$ python3 -q
>>> import numpy as np
>>> np.set_printoptions(precision=1, suppress=True, linewidth=140, sign=" ")
>>> def rd(a):
...     return np.round(a, 1) + 0
... 
>>> O, _ = np.linalg.qr(np.array([[-0.8, -2.0, -0.8, 1.1],
...     [-1.2, -0.7, 0.7, -0.6],
...     [-0.9, -0.3, 0.7, -0.2],
...     [0.1, -0.8, -0.2, 0.5]]))
>>> vecs, _ = np.linalg.qr(np.array([[0.7, -0.2, 1.0], [-0.2, 0.3, -0.4], [-0.7, 0.8, -0.2]]))
>>> sig = 3 * 0.2 ** np.arange(3)
>>> feats = O[:, :3] * sig @ vecs[:3]
>>> print(rd(feats))
[[ 1.1  0.8 -0.6]
 [ 1.4  1.6 -0.1]
 [ 1.   1.2  0. ]
 [-0.1 -0.2 -0.3]]
>>> other = np.c_[feats[:, :1] @ np.array([[1]]), np.array([2, 1, 2, -1])]
>>> print(rd(other))
[[ 1.1  2. ]
 [ 1.4  1. ]
 [ 1.   2. ]
 [-0.1 -1. ]]
>>> print(rd(np.linalg.norm(np.linalg.qr(feats)[0].T @ other, axis=0) ** 2 / ((other ** 2).sum(axis=0) + 1e-12)))
[ 1.   0.9]
>>> print(np.linalg.matrix_rank(other))
2
>>> x = np.array([6, 8, 5])
>>> rhs = feats @ x
>>> print(rd(np.linalg.lstsq(feats, rhs)[0]))
[ 6.  8.  5.]
>>> print(rd(rhs))
[10.4 20.5 15.9 -3.7]
>>> print(rd(np.linalg.pinv(feats) @ feats))
[[ 1.  0.  0.]
 [ 0.  1.  0.]
 [ 0.  0.  1.]]
>>> rng = np.random.default_rng(947)
>>> rhs = rhs + 0.1 * rng.normal(size=4)
>>> print(rd(rhs))
[10.5 20.5 15.7 -3.7]
>>> c, *_ = np.linalg.lstsq(feats, rhs)
>>> print(c.round())
[ 6.  8.  5.]
>>> print(rd(np.linalg.norm(rhs - feats @ c)))
0.1
